% python3 -q
>>> import numpy as np
>>> import numpy.linalg as la
>>> np.set_printoptions(precision=2, suppress=True, linewidth=200)
>>> rnd = lambda a: np.round(a, 2) + 0
>>> feats = np.array([[0.78, 0.13, 0.52, 1.3, -0.13, -0.65, -1.82, 1.82, -1.82, 1.3],
...     [0.06, 0.01, 0.04, 0.1, -0.01, -0.05, -0.14, 0.14, -0.14, 0.1],
...     [0.18, 0.03, 0.12, 0.3, -0.03, -0.15, -0.42, 0.42, -0.42, 0.3],
...     [0.72, 0.12, 0.48, 1.2, -0.12, -0.6, -1.68, 1.68, -1.68, 1.2],
...     [0.66, 0.11, 0.44, 1.1, -0.11, -0.55, -1.54, 1.54, -1.54, 1.1]])
>>> # null space of dimension 9
>>> r = la.matrix_rank(feats)
>>> r
np.int64(1)
>>> N = la.svd(feats)[2][r:].T
>>> la.matrix_rank(feats.T @ feats), la.matrix_rank(feats @ feats.T)
(np.int64(1), np.int64(1))
>>> [int(la.matrix_rank(feats[:i])) for i in range(1, len(feats) + 1)]
[1, 1, 1, 1, 1]
>>> [int(la.matrix_rank(feats[:, :j + 1])) for j in range(10)]
[1, 1, 1, 1, 1, 1, 1, 1, 1, 1]
>>> N.shape
(10, 9)
>>> rnd(N @ N.T)
array([[ 0.96, -0.01, -0.03, -0.07,  0.01,  0.03,  0.1 , -0.1 ,  0.1 , -0.07],
       [-0.01,  1.  ,  0.  , -0.01,  0.  ,  0.01,  0.02, -0.02,  0.02, -0.01],
       [-0.03,  0.  ,  0.98, -0.05,  0.  ,  0.02,  0.06, -0.06,  0.06, -0.05],
       [-0.07, -0.01, -0.05,  0.88,  0.01,  0.06,  0.16, -0.16,  0.16, -0.12],
       [ 0.01,  0.  ,  0.  ,  0.01,  1.  , -0.01, -0.02,  0.02, -0.02,  0.01],
       [ 0.03,  0.01,  0.02,  0.06, -0.01,  0.97, -0.08,  0.08, -0.08,  0.06],
       [ 0.1 ,  0.02,  0.06,  0.16, -0.02, -0.08,  0.77,  0.23, -0.23,  0.16],
       [-0.1 , -0.02, -0.06, -0.16,  0.02,  0.08,  0.23,  0.77,  0.23, -0.16],
       [ 0.1 ,  0.02,  0.06,  0.16, -0.02, -0.08, -0.23,  0.23,  0.77,  0.16],
       [-0.07, -0.01, -0.05, -0.12,  0.01,  0.06,  0.16, -0.16,  0.16,  0.88]])
>>> m1 = np.loadtxt("test14.csv", delimiter=",")
>>> m1
array([[ -0.4,  -0.3,  -1.4,   1.2,   0.2,  -0.3],
       [ -0.2,  -2. ,   1. ,  -1.4,   0.4,   1.6],
       [  0.6,   0.8,   0.5,  -1.8,   1.4,   0. ],
       [ -0.1,   1. ,  -1.3,   0.4,  -0.1,   0.6],
       [ -1.4,  -0.3,  -1.6,  -1.3,   0.4,   0.1],
       [  0.3,  -0.6,   0.5,   0. ,   0.3,  -0.2],
       [ -0.9,   0.3,  -0.2,   2.5,  -0.9,   1.1],
       [  0.2,  -1.2,   0.8,   0.7,   1.8,   0.2],
       [  0.7,   0.3,  -1. ,  -0.6,   0.4,   0.3],
       [ -0.3,  -0.2,  -0.6,   0.8,   1.3,   1.2],
       [ -0.5,   0.9,   2.6,   2.5,  -0.9,   2.9],
       [  1. ,  -1.1,   0.4,   0.2,  -1.3,   0.8],
       [ -0.3,  -0.7,   0.8,  -1.4,  -0.2,   0.3],
       [ -0.5,  -0.2,  -0.2,  -0.2,  -0.9,  -0.5],
       [  0.3,   2.8,  -0.7,   1.2,   0.3,  -1.1],
       [ -0.1,  -1. ,   2. ,  -0.5,  -0.5,  -0.3],
       [  1.1,   0. ,   0.3,  -0.5,   0.4,   2. ],
       [  0.6,  -0.8,  -0.3,   2.3,   0.4,  -0.3],
       [ -1. ,   0.1,   0.9,  -0.1,   0.5,  -0.9],
       [ -0.1,  -0.7,   2.8,   1.6,   1.6,  -1.1],
       [ -1.2,  -2.2,   0.6,  -2.4,   0.5,   0.7],
       [ 21. ,  26. ,  -5. , -10. , -11. , -11. ],
       [  0.9,   0. ,   1. ,  -0.9,  -0.5,   1.8],
       [  1.6,  -1.1,   0.8,  -0.4,  -1.3,  -2.8],
       [ -1.5,   1. ,   1. ,  -0.4,  -0.8,   0.6]])
>>> x0 = np.array([5, 7, 5, 8, 4, 2])
>>> target = m1 @ x0
>>> rnd(la.lstsq(m1, target)[0])
array([5., 7., 5., 8., 4., 2.])
>>> rnd(la.pinv(m1) @ m1)
array([[1., 0., 0., 0., 0., 0.],
       [0., 1., 0., 0., 0., 0.],
       [0., 0., 1., 0., 0., 0.],
       [0., 0., 0., 1., 0., 0.],
       [0., 0., 0., 0., 1., 0.],
       [0., 0., 0., 0., 0., 1.]])
>>> rng = np.random.default_rng(9983)
>>> target = target + 0.02 * rng.normal(size=25)
>>> rnd(target)
array([ -1.3 , -16.4 ,   2.31,   4.01, -25.65,   0.57,  15.21,   9.78,  -2.  ,   8.1 ,  39.  ,  -2.7 , -13.83, -11.1 ,  26.21,  -4.11,   8.59,  15.26,  -0.41,  25.62, -34.22, 115.99,   3.91,  -9.67,
        -0.7 ])
>>> c, *_ = la.lstsq(m1, target)
>>> rnd(m1.T @ (target - m1 @ c))
array([0., 0., 0., 0., 0., 0.])
>>> rnd(c)
array([4.99, 7.  , 5.  , 8.  , 4.  , 2.  ])
>>> c.round()
array([5., 7., 5., 8., 4., 2.])
>>> [round(float(la.norm(la.solve(m1.T @ m1 + lam * np.eye(6), m1.T @ target))), 2) for lam in (0, 1, 10, 100)]
[13.53, 13.1, 10.46, 4.49]
>>> J = np.array([[-3, -2, -3, -1, 3, 2, 0],
...     [0, -3, -2, -3, -1, 3, 2],
...     [2, 0, -3, -2, -3, -1, 3],
...     [3, 2, 0, -3, -2, -3, -1],
...     [-1, 3, 2, 0, -3, -2, -3],
...     [-3, -1, 3, 2, 0, -3, -2],
...     [-2, -3, -1, 3, 2, 0, -3]])
>>> A2 = la.inv(J)
>>> rnd(la.det(J) * la.det(A2))
np.float64(1.0)
>>> rnd(la.cond(J))
np.float64(4.14)
>>> rnd(la.inv(A2))
array([[-3., -2., -3., -1.,  3.,  2.,  0.],
       [ 0., -3., -2., -3., -1.,  3.,  2.],
       [ 2.,  0., -3., -2., -3., -1.,  3.],
       [ 3.,  2.,  0., -3., -2., -3., -1.],
       [-1.,  3.,  2.,  0., -3., -2., -3.],
       [-3., -1.,  3.,  2.,  0., -3., -2.],
       [-2., -3., -1.,  3.,  2.,  0., -3.]])
>>> rnd(A2)
array([[-0.17,  0.01, -0.07,  0.11, -0.12, -0.12,  0.1 ],
       [ 0.1 , -0.17,  0.01, -0.07,  0.11, -0.12, -0.12],
       [-0.12,  0.1 , -0.17,  0.01, -0.07,  0.11, -0.12],
       [-0.12, -0.12,  0.1 , -0.17,  0.01, -0.07,  0.11],
       [ 0.11, -0.12, -0.12,  0.1 , -0.17,  0.01, -0.07],
       [-0.07,  0.11, -0.12, -0.12,  0.1 , -0.17,  0.01],
       [ 0.01, -0.07,  0.11, -0.12, -0.12,  0.1 , -0.17]])
